$ ipython --no-banner

In [1]: import numpy as np

In [2]: import numpy.linalg as la

In [3]: np.set_printoptions(suppress=True, linewidth=160)

In [4]: def tidy(a):
   ...:     return np.round(a, 1) + 0
   ...: 

In [5]: K = np.loadtxt("out13.csv", delimiter=",")

In [6]: K
Out[6]: 
array([[0., 0., 0., 0., 1.],
       [0., 1., 0., 0., 0.],
       [1., 0., 0., 0., 0.],
       [0., 0., 0., 1., 0.],
       [0., 0., 1., 0., 0.]])

In [7]: # keeps lengths

In [8]: x = np.array([9, 9, 1, 7, 4])

In [9]: rhs = K @ x

In [10]: rhs
Out[10]: array([4., 9., 9., 7., 1.])

In [11]: tidy(la.solve(K, -2 * rhs))
Out[11]: array([-18., -18.,  -2., -14.,  -8.])

In [12]: W0 = np.load("x.npy")

In [13]: print(W0)
[[15  3 15 24  6 24  3]
 [ 5  1  5  8  2  8  1]
 [ 5  1  5  8  2  8  1]
 [ 0  0  0  0  0  0  0]
 [10  2 10 16  4 16  2]
 [ 5  1  5  8  2  8  1]
 [ 0  0  0  0  0  0  0]]

In [14]: # rows and columns are dependent

In [15]: print(tidy(W0 @ la.pinv(W0) @ W0))
[[15.  3. 15. 24.  6. 24.  3.]
 [ 5.  1.  5.  8.  2.  8.  1.]
 [ 5.  1.  5.  8.  2.  8.  1.]
 [ 0.  0.  0.  0.  0.  0.  0.]
 [10.  2. 10. 16.  4. 16.  2.]
 [ 5.  1.  5.  8.  2.  8.  1.]
 [ 0.  0.  0.  0.  0.  0.  0.]]

In [16]: np.unique(W0.round(6), axis=0).shape
Out[16]: (4, 7)

In [17]: tidy(np.trace(la.pinv(W0) @ W0))
Out[17]: np.float64(1.0)

In [18]: ang = np.radians(60)

In [19]: Rm = np.eye(7)

In [20]: Rm[4, 4] = Rm[6, 6] = np.cos(ang)

In [21]: Rm[4, 6], Rm[6, 4] = -np.sin(ang), np.sin(ang)

In [22]: tidy(Rm)
Out[22]: 
array([[ 1. ,  0. ,  0. ,  0. ,  0. ,  0. ,  0. ],
       [ 0. ,  1. ,  0. ,  0. ,  0. ,  0. ,  0. ],
       [ 0. ,  0. ,  1. ,  0. ,  0. ,  0. ,  0. ],
       [ 0. ,  0. ,  0. ,  1. ,  0. ,  0. ,  0. ],
       [ 0. ,  0. ,  0. ,  0. ,  0.5,  0. , -0.9],
       [ 0. ,  0. ,  0. ,  0. ,  0. ,  1. ,  0. ],
       [ 0. ,  0. ,  0. ,  0. ,  0.9,  0. ,  0.5]])

In [23]: M2 = W0 @ Rm.T

In [24]: print(tidy(la.det(Rm)), np.trace(Rm))
1.0 6.0

In [25]: tidy(np.abs(M2 - W0).max(axis=0))
Out[25]: array([0. , 0. , 0. , 0. , 5.6, 0. , 3.7])

In [26]: data = np.loadtxt("m.csv", delimiter=",")

In [27]: data
Out[27]: 
array([[ 0.,  0.,  9.,  9., -7.],
       [ 0.,  0., -1.,  9.,  9.],
       [ 9., -1.,  0.,  0.,  0.],
       [ 9.,  9.,  0.,  0.,  0.],
       [-7.,  9.,  0.,  0.,  0.]])

In [28]: # rows and columns are dependent

In [29]: r0, g = data[3], data[0]

In [30]: r0 @ g
Out[30]: np.float64(0.0)

In [31]: p = (r0 @ g) / (r0 @ r0) * r0

In [32]: np.outer(r0, g)
Out[32]: 
array([[  0.,   0.,  81.,  81., -63.],
       [  0.,   0.,  81.,  81., -63.],
       [  0.,   0.,   0.,   0.,  -0.],
       [  0.,   0.,   0.,   0.,  -0.],
       [  0.,   0.,   0.,   0.,  -0.]])

In [33]: print(p)
[0. 0. 0. 0. 0.]

In [34]: tidy(la.norm(r0 + g) ** 2 + la.norm(r0 - g) ** 2)
Out[34]: np.float64(746.0)

In [35]: r = la.matrix_rank(data)

In [36]: r
Out[36]: np.int64(4)

In [37]: ns = la.svd(data)[2][r:].T

In [38]: print(tidy(ns @ ns.T))
[[ 0.   0.   0.   0.   0. ]
 [ 0.   0.   0.   0.   0. ]
 [ 0.   0.   0.6 -0.3  0.4]
 [ 0.   0.  -0.3  0.2 -0.2]
 [ 0.   0.   0.4 -0.2  0.2]]

In [39]: print(tidy(data @ ns))
[[0.]
 [0.]
 [0.]
 [0.]
 [0.]]

In [40]: np.allclose(data @ ns, 0)
Out[40]: True

In [41]: tidy(ns[:, 0] / ns[np.abs(ns[:, 0]).round(6).argmax(), 0])
Out[41]: array([ 0. ,  0. ,  1. , -0.5,  0.6])

In [42]: [int(la.matrix_rank(data[:, :j + 1])) for j in range(5)]
Out[42]: [1, 2, 3, 4, 4]

In [43]: [int(la.matrix_rank(np.delete(data, i, axis=0))) for i in range(5)]
Out[43]: [3, 3, 4, 4, 4]

In [44]: [int(la.matrix_rank(data[:i])) for i in range(1, len(data) + 1)]
Out[44]: [1, 2, 3, 4, 4]

In [45]: ns.shape
Out[45]: (5, 1)

In [46]: tidy(la.eigvalsh(data).min())
Out[46]: np.float64(-14.6)

In [47]: def softmax(z):
    ...:     e = np.exp(z - z.max(axis=-1, keepdims=True))
    ...:     return e / e.sum(axis=-1, keepdims=True)
    ...: 

In [48]: tidy(softmax(10 * data[2]))
Out[48]: array([1., 0., 0., 0., 0.])

In [49]: tidy(softmax(data[2]))
Out[49]: array([1., 0., 0., 0., 0.])

In [50]: S = data @ data.T / np.sqrt(5)

In [51]: print(softmax(S).round(6).argmax(axis=1))
[0 1 2 3 4]
